% ipython --no-banner

In [1]: import numpy as np

In [2]: np.set_printoptions(precision=2, suppress=True, linewidth=100, floatmode="fixed")

In [3]: def rd(a):
   ...:     return np.round(a, 2) + 0
   ...: 

In [4]: mat = np.load("block5.npy")

In [5]: print(mat)
[[5 4 9 9 1 3 4 2 6 7 1]
 [4 5 4 9 9 1 3 4 2 6 7]
 [9 4 5 4 9 9 1 3 4 2 6]
 [9 9 4 5 4 9 9 1 3 4 2]
 [1 9 9 4 5 4 9 9 1 3 4]
 [3 1 9 9 4 5 4 9 9 1 3]
 [4 3 1 9 9 4 5 4 9 9 1]
 [2 4 3 1 9 9 4 5 4 9 9]
 [6 2 4 3 1 9 9 4 5 4 9]
 [7 6 2 4 3 1 9 9 4 5 4]
 [1 7 6 2 4 3 1 9 9 4 5]]

In [6]: M2 = np.array([[0, -2],
   ...:     [-3, -3],
   ...:     [-3, 3],
   ...:     [2, 0],
   ...:     [2, 0],
   ...:     [2, -3],
   ...:     [0, 0],
   ...:     [-3, -2],
   ...:     [-3, 1],
   ...:     [-2, 3],
   ...:     [2, 1]])

In [7]: print(np.einsum("ik,kj->ji", mat, M2))
[[-49  -5   4 -19 -56 -44 -23 -10  -9 -49 -73]
 [ 20   5 -32 -45 -18   0   3  -4 -15 -24  -6]]

In [8]: print(np.vstack([mat, M2.T]).shape)
(13, 11)

In [9]: print(np.einsum("ij,ij->i", mat, mat))
[319 334 366 411 408 401 408 411 366 334 319]

In [10]: print(np.einsum("ik,kj->ij", mat, M2))
[[-49  20]
 [ -5   5]
 [  4 -32]
 [-19 -45]
 [-56 -18]
 [-44   0]
 [-23   3]
 [-10  -4]
 [ -9 -15]
 [-49 -24]
 [-73  -6]]

In [11]: print(np.linalg.matrix_rank(np.vstack([mat, M2.T])))
11
